In [1]: import numpy as np

In [2]: np.set_printoptions(suppress=True, linewidth=140)

In [3]: def tidy(a):
   ...:     return np.round(a, 2) + 0
   ...: 

In [4]: W0 = 5 * np.eye(7) + np.eye(7, k=1)

In [5]: W0
Out[5]: 
array([[5., 1., 0., 0., 0., 0., 0.],
       [0., 5., 1., 0., 0., 0., 0.],
       [0., 0., 5., 1., 0., 0., 0.],
       [0., 0., 0., 5., 1., 0., 0.],
       [0., 0., 0., 0., 5., 1., 0.],
       [0., 0., 0., 0., 0., 5., 1.],
       [0., 0., 0., 0., 0., 0., 5.]])

In [6]: # triangular: eigenvalues sit on the diagonal

In [7]: def softmax(z):
   ...:     e = np.exp(z - z.max(axis=-1, keepdims=True))
   ...:     return e / e.sum(axis=-1, keepdims=True)
   ...: 

In [8]: tidy(softmax(W0[3]))
Out[8]: array([0.01, 0.01, 0.01, 0.95, 0.02, 0.01, 0.01])

In [9]: tidy(softmax(10 * W0[3]))
Out[9]: array([0., 0., 0., 1., 0., 0., 0.])

In [10]: tidy(softmax(W0[3] + 2))
Out[10]: array([0.01, 0.01, 0.01, 0.95, 0.02, 0.01, 0.01])

In [11]: tidy(softmax(W0).sum(axis=1))
Out[11]: array([1., 1., 1., 1., 1., 1., 1.])

In [12]: att = W0 @ W0.T / np.sqrt(7)

In [13]: softmax(att).round(6).argmax(axis=1)
Out[13]: array([0, 1, 2, 3, 4, 5, 6])

In [14]: tidy(softmax(att)[3] @ W0)
Out[14]: array([0., 0., 0., 5., 1., 0., 0.])

In [15]: tidy(softmax(att + np.triu(np.full(att.shape, -np.inf), 1)))
Out[15]: 
array([[1., 0., 0., 0., 0., 0., 0.],
       [0., 1., 0., 0., 0., 0., 0.],
       [0., 0., 1., 0., 0., 0., 0.],
       [0., 0., 0., 1., 0., 0., 0.],
       [0., 0., 0., 0., 1., 0., 0.],
       [0., 0., 0., 0., 0., 1., 0.],
       [0., 0., 0., 0., 0., 0., 1.]])

In [16]: T = np.stack([W0, 5 * W0, W0[::-1]])

In [17]: np.linalg.matrix_rank(T)
Out[17]: array([7, 7, 7])

In [18]: tidy(np.linalg.norm(T, axis=(1, 2)))
Out[18]: array([13.45, 67.27, 13.45])

In [19]: q, V = np.linalg.qr(W0[:, :3])[0], np.linalg.qr(W0[:, 3:])[0]

In [20]: sig = np.linalg.svd(q.T @ V, compute_uv=False)

In [21]: tidy(np.degrees(np.arccos(sig.clip(0, 1))))
Out[21]: array([78.46, 90.  , 90.  ])
